$ ipython --no-banner

In [1]: import numpy as np

In [2]: np.set_printoptions(precision=2, suppress=True, linewidth=160)

In [3]: data = np.loadtxt("mat.csv", delimiter=",")

In [4]: print(data)
[[ 0. -3.  0.]
 [-3.  2. -3.]
 [ 0. -3.  3.]]

In [5]: print(np.einsum("ij,ji->", data, data))
49.0

In [6]: print(np.round(np.linalg.det(data.T), 2))
-27.0

In [7]: x0 = np.array([2, 1, 1])

In [8]: target = data @ x0

In [9]: print(target)
[-3. -7.  0.]

In [10]: print(np.linalg.solve(data, target + data[:, 2]))
[2. 1. 2.]

In [11]: print(np.linalg.solve(data.T, data[1]))
[-0.  1.  0.]

In [12]: print(round(float(np.linalg.eigvalsh(data).min()), 2))
-2.79

In [13]: u, g = data[0], data[1]

In [14]: print(u @ u)
9.0

In [15]: print(u @ g)
-6.0

In [16]: p = (u @ g) / (u @ u) * u

In [17]: print(g - p)
[-3.  0. -3.]

In [18]: print(np.round(np.linalg.norm(u + g) ** 2 + np.linalg.norm(u - g) ** 2, 2))
62.0

In [19]: print(np.outer(u, g))
[[-0.  0. -0.]
 [ 9. -6.  9.]
 [-0.  0. -0.]]

In [20]: M = np.load("x.npy")

In [21]: print(M)
[[ 1  0  0  0  0  0]
 [-7  1  0  0  0  0]
 [ 5  6  1  0  0  0]
 [-3  8  7  1  0  0]
 [-4 -3 -1  8  1  0]
 [-7 -2  9  1  5  1]]

In [22]: print(round(float(np.linalg.norm(M, 2) / np.linalg.norm(M)), 2))
0.7

In [23]: print(np.argsort(-np.linalg.norm(M, axis=0).round(6), kind="stable")[:3])
[0 2 1]

In [24]: print([round(float(x), 2) for x in np.linalg.svd(M, compute_uv=False)[:3]])
[15.55, 12.47, 7.3]

In [25]: print(np.prod(np.diag(M)), np.round(np.linalg.det(M), 2))
1 1.0

In [26]: print(np.linalg.matrix_rank(M - M[0, 0] * np.eye(6)))
5

In [27]: left, sv, Vh = np.linalg.svd(M)

In [28]: print(sv.round(2) + 0)
[15.55 12.47  7.3   5.95  1.38  0.  ]

In [29]: Y = left[:, :5] @ np.diag(sv[:5]) @ Vh[:5]

In [30]: print(round(np.abs(M - Y).max(), 2))
0.0

In [31]: print(np.linalg.matrix_rank(M, rtol=0.05))
5

In [32]: print(round(np.linalg.norm(M - Y, 2), 2), round(float(sv[5]), 2))
0.0 0.0

In [33]: print(np.linalg.matrix_rank(Y))
5

In [34]: K = np.vander(np.arange(5) - 2, 4, increasing=True)

In [35]: print(K)
[[ 1 -2  4 -8]
 [ 1 -1  1 -1]
 [ 1  0  0  0]
 [ 1  1  1  1]
 [ 1  2  4  8]]

In [36]: Y = np.c_[K[:, :2] @ np.array([[4, 2], [4, 5]]), np.array([0, 2, 1, 0, 3])]

In [37]: print(Y)
[[-4 -8  0]
 [ 0 -3  2]
 [ 4  2  1]
 [ 8  7  0]
 [12 12  3]]

In [38]: print(np.linalg.norm(np.linalg.qr(K)[0].T @ Y, axis=0) ** 2 / ((Y ** 2).sum(axis=0) + 1e-12))
[1. 1. 1.]

In [39]: print(np.linalg.matrix_rank(np.c_[K, Y]))
5

In [40]: print(np.round(np.linalg.lstsq(K, Y[:, 0])[0], 2) + 0)
[4. 4. 0. 0.]

In [41]: O, vecs = np.linalg.qr(K[:, :1])[0], np.linalg.qr(K[:, 1:])[0]

In [42]: sv = np.linalg.svd(O.T @ vecs, compute_uv=False)

In [43]: print(np.degrees(np.arccos(sv.clip(0, 1))))
[39.92]

In [44]: print(sv)
[0.77]

In [45]: Y = np.array([[2, 1, 2], [0, 9, 7]])

In [46]: C = np.kron(Y, K)

In [47]: print(round(np.linalg.norm(C, 2), 2), round(float(np.linalg.norm(Y, 2) * np.linalg.norm(K, 2)), 2))
136.57 136.57

In [48]: print(C.shape)
(10, 12)

In [49]: ev, vecs = np.linalg.eig(data)

In [50]: print(np.sort(np.linalg.eigvals(np.linalg.inv(data))))
[-0.36  0.16  0.64]

In [51]: print(ev)
[-2.79  1.56  6.23]

In [52]: print(np.sort(np.linalg.eigvals(data.T)))
[-2.79  1.56  6.23]

In [53]: print(np.round(data @ vecs[:, 0] - ev[0] * vecs[:, 0], 2) + 0)
[0. 0. 0.]

In [54]: print(np.sort(np.linalg.eigvals(data @ data)))
[ 2.42  7.76 38.82]

In [55]: proj = K @ np.linalg.solve(K.T @ K, K.T)

In [56]: print(np.diag(proj))
[0.99 0.77 0.49 0.77 0.99]

In [57]: print(np.round((np.eye(5) - proj) @ K, 2) + 0)
[[0. 0. 0. 0.]
 [0. 0. 0. 0.]
 [0. 0. 0. 0.]
 [0. 0. 0. 0.]
 [0. 0. 0. 0.]]

In [58]: print(proj)
[[ 0.99  0.06 -0.09  0.06 -0.01]
 [ 0.06  0.77  0.34 -0.23  0.06]
 [-0.09  0.34  0.49  0.34 -0.09]
 [ 0.06 -0.23  0.34  0.77  0.06]
 [-0.01  0.06 -0.09  0.06  0.99]]

In [59]: print(np.round(np.linalg.eigvalsh(proj), 2) + 0)
[0. 1. 1. 1. 1.]

In [60]: print(np.allclose(proj @ proj, proj))
True

In [61]: sv = 10 * 0.7 ** np.arange(3)

In [62]: O, _ = np.linalg.qr(np.array([[1.8, -0.1, 0.9], [-0.3, 0.3, 0.4], [0.5, 0.8, 0.4]]))

In [63]: rng = np.random.default_rng(78)

In [64]: feats = rng.normal(size=(31, 3)) * sv @ O

In [65]: print(feats)
[[  7.37  -0.6   -1.5 ]
 [ 11.64  -2.38  -2.46]
 [ -2.92 -13.05  -0.86]
 [  4.01  -6.24  -0.88]
 [ -3.46  -9.96  -5.39]
 [-10.89  -5.63  -3.47]
 [ -4.08  -1.99  -4.21]
 [ -8.91  -5.15   0.43]
 [  0.55  -3.28  -7.  ]
 [  5.47   0.78   4.84]
 [  3.09  -6.52  -3.43]
 [  7.37  -1.54   4.16]
 [  6.54   0.23  -1.15]
 [ -7.73  -6.53   3.94]
 [ -0.45  -4.27   1.63]
 [  2.61  -1.1    4.21]
 [-15.13   4.54   3.42]
 [  0.33  -0.89  -2.78]
 [ -5.24  -1.75  -7.76]
 [  0.9   -6.63  -4.02]
 [ 12.32  -4.45   3.13]
 [-16.86   6.15   6.51]
 [ 10.77   7.91  -2.43]
 [ -3.42  -5.95 -11.28]
 [ -7.34 -10.29  -0.31]
 [ -2.02   3.04   8.19]
 [ -6.02  -2.23  -4.49]
 [  5.54  -0.64  -0.61]
 [ 12.19 -11.64  -0.66]
 [ -6.05  -5.18 -13.77]
 [ -7.35  12.01  -1.25]]

In [66]: gram = np.cov(feats, rowvar=False)

In [67]: print(np.corrcoef(feats.T))
[[ 1.   -0.1   0.04]
 [-0.1   1.    0.29]
 [ 0.04  0.29  1.  ]]

In [68]: print(gram.shape)
(3, 3)

In [69]: print(np.linalg.eigvalsh(gram)[::-1])
[61.32 35.63 18.42]

In [70]: print(np.argwhere(np.triu(np.abs(np.corrcoef(feats.T)) > 0.8, 1)))
[]

In [71]: print(np.polyfit(feats[:, 0], feats[:, 1], 1))
[-0.07 -2.72]

In [72]: print(feats.std(axis=0))
[7.66 5.46 4.81]

In [73]: print(np.median(feats, axis=0))
[-0.45 -2.38 -1.15]

In [74]: Y = np.c_[feats[:, :1] @ np.array([[8]]), np.array([1, 1, 1, 1, 3, 2, 0, 2, 2, 3, 1, 1, 3, 0, 2, 1, 1, 2, 1, 1, 0, 0, 2, 3, 3, 2, 3, 0, 2, 2, 0])]

In [75]: print(Y)
[[  58.96    1.  ]
 [  93.11    1.  ]
 [ -23.33    1.  ]
 [  32.06    1.  ]
 [ -27.71    3.  ]
 [ -87.14    2.  ]
 [ -32.63    0.  ]
 [ -71.28    2.  ]
 [   4.42    2.  ]
 [  43.79    3.  ]
 [  24.75    1.  ]
 [  58.98    1.  ]
 [  52.32    3.  ]
 [ -61.82    0.  ]
 [  -3.62    2.  ]
 [  20.87    1.  ]
 [-121.08    1.  ]
 [   2.66    2.  ]
 [ -41.9     1.  ]
 [   7.17    1.  ]
 [  98.57    0.  ]
 [-134.88    0.  ]
 [  86.19    2.  ]
 [ -27.32    3.  ]
 [ -58.76    3.  ]
 [ -16.13    2.  ]
 [ -48.18    3.  ]
 [  44.32    0.  ]
 [  97.54    2.  ]
 [ -48.43    2.  ]
 [ -58.8     0.  ]]

In [76]: print(np.linalg.matrix_rank(np.c_[feats, Y]))
4

In [77]: print(np.round(np.linalg.norm(Y - feats @ np.linalg.lstsq(feats, Y)[0], axis=0), 2) + 0)
[0.   8.43]

In [78]: print(np.round(np.linalg.lstsq(feats, Y[:, 0])[0], 2) + 0)
[8. 0. 0.]

In [79]: print(np.linalg.matrix_rank(Y))
2
